% python3 -q
>>> import numpy as np
>>> np.set_printoptions(suppress=True, linewidth=140)
>>> K = np.load("w.npy")
>>> K
array([[ 0, -3,  1,  0,  0,  1],
       [ 0,  0,  0,  0,  0,  0],
       [ 0,  0,  0,  0,  0,  0],
       [ 0,  0,  1, -3,  2,  0],
       [ 0,  0,  0,  0,  0,  3],
       [-2,  5,  0,  0,  0,  0],
       [ 1,  0,  0,  0,  0,  0],
       [ 0,  0,  0,  0, -5,  0]])
>>> Q, r_ = np.linalg.qr(K)
>>> np.round(np.abs(np.diag(r_)), 2)
array([2.24, 3.74, 1.16, 1.54, 5.  , 3.  ])
>>> np.round(Q.T @ Q, 2) + 0
array([[1., 0., 0., 0., 0., 0.],
       [0., 1., 0., 0., 0., 0.],
       [0., 0., 1., 0., 0., 0.],
       [0., 0., 0., 1., 0., 0.],
       [0., 0., 0., 0., 1., 0.],
       [0., 0., 0., 0., 0., 1.]])
>>> np.round(Q @ r_, 2) + 0
array([[ 0., -3.,  1.,  0.,  0.,  1.],
       [ 0.,  0.,  0.,  0.,  0.,  0.],
       [ 0.,  0.,  0.,  0.,  0.,  0.],
       [ 0.,  0.,  1., -3.,  2.,  0.],
       [ 0.,  0.,  0.,  0.,  0.,  3.],
       [-2.,  5.,  0.,  0.,  0.,  0.],
       [ 1.,  0.,  0.,  0.,  0.,  0.],
       [ 0.,  0.,  0.,  0., -5.,  0.]])
>>> r_.round(2)
array([[-2.24,  4.47,  0.  ,  0.  ,  0.  ,  0.  ],
       [ 0.  , -3.74,  0.8 ,  0.  ,  0.  ,  0.8 ],
       [ 0.  ,  0.  , -1.16,  2.58, -1.72, -0.31],
       [ 0.  ,  0.  ,  0.  ,  1.54, -1.03,  0.51],
       [ 0.  ,  0.  ,  0.  ,  0.  , -5.  ,  0.  ],
       [ 0.  ,  0.  ,  0.  ,  0.  ,  0.  , -3.  ]])
>>> Q.round(2) + 0
array([[ 0.  ,  0.8 , -0.31,  0.51,  0.  ,  0.  ],
       [ 0.  ,  0.  ,  0.  ,  0.  ,  0.  ,  0.  ],
       [ 0.  ,  0.  ,  0.  ,  0.  ,  0.  ,  0.  ],
       [ 0.  ,  0.  , -0.86, -0.51,  0.  ,  0.  ],
       [ 0.  ,  0.  ,  0.  ,  0.  ,  0.  , -1.  ],
       [ 0.89, -0.27, -0.18,  0.31,  0.  ,  0.  ],
       [-0.45, -0.53, -0.37,  0.62,  0.  ,  0.  ],
       [ 0.  ,  0.  ,  0.  ,  0.  ,  1.  ,  0.  ]])
>>> np.allclose(r_.T @ r_, K.T @ K)
True
>>> K.reshape(2, -1)
array([[ 0, -3,  1,  0,  0,  1,  0,  0,  0,  0,  0,  0,  0,  0,  0,  0,  0,  0,  0,  0,  1, -3,  2,  0],
       [ 0,  0,  0,  0,  0,  3, -2,  5,  0,  0,  0,  0,  1,  0,  0,  0,  0,  0,  0,  0,  0,  0, -5,  0]])
>>> K.reshape(-1, 2)
array([[ 0, -3],
       [ 1,  0],
       [ 0,  1],
       [ 0,  0],
       [ 0,  0],
       [ 0,  0],
       [ 0,  0],
       [ 0,  0],
       [ 0,  0],
       [ 0,  0],
       [ 1, -3],
       [ 2,  0],
       [ 0,  0],
       [ 0,  0],
       [ 0,  3],
       [-2,  5],
       [ 0,  0],
       [ 0,  0],
       [ 1,  0],
       [ 0,  0],
       [ 0,  0],
       [ 0,  0],
       [ 0,  0],
       [-5,  0]])
>>> blk = K.reshape(8, 2, -1)
>>> np.einsum("ihd,ihd->ih", blk, blk)
array([[10,  1],
       [ 0,  0],
       [ 0,  0],
       [ 1, 13],
       [ 0,  9],
       [29,  0],
       [ 1,  0],
       [ 0, 25]])
>>> blk.sum(axis=1)
array([[ 0, -3,  2],
       [ 0,  0,  0],
       [ 0,  0,  0],
       [-3,  2,  1],
       [ 0,  0,  3],
       [-2,  5,  0],
       [ 1,  0,  0],
       [ 0, -5,  0]])
>>> np.einsum("ihd,jhd->hij", blk, blk).shape
(2, 8, 8)
>>> np.swapaxes(blk, 1, 2)[3]
array([[ 0, -3],
       [ 0,  2],
       [ 1,  0]])
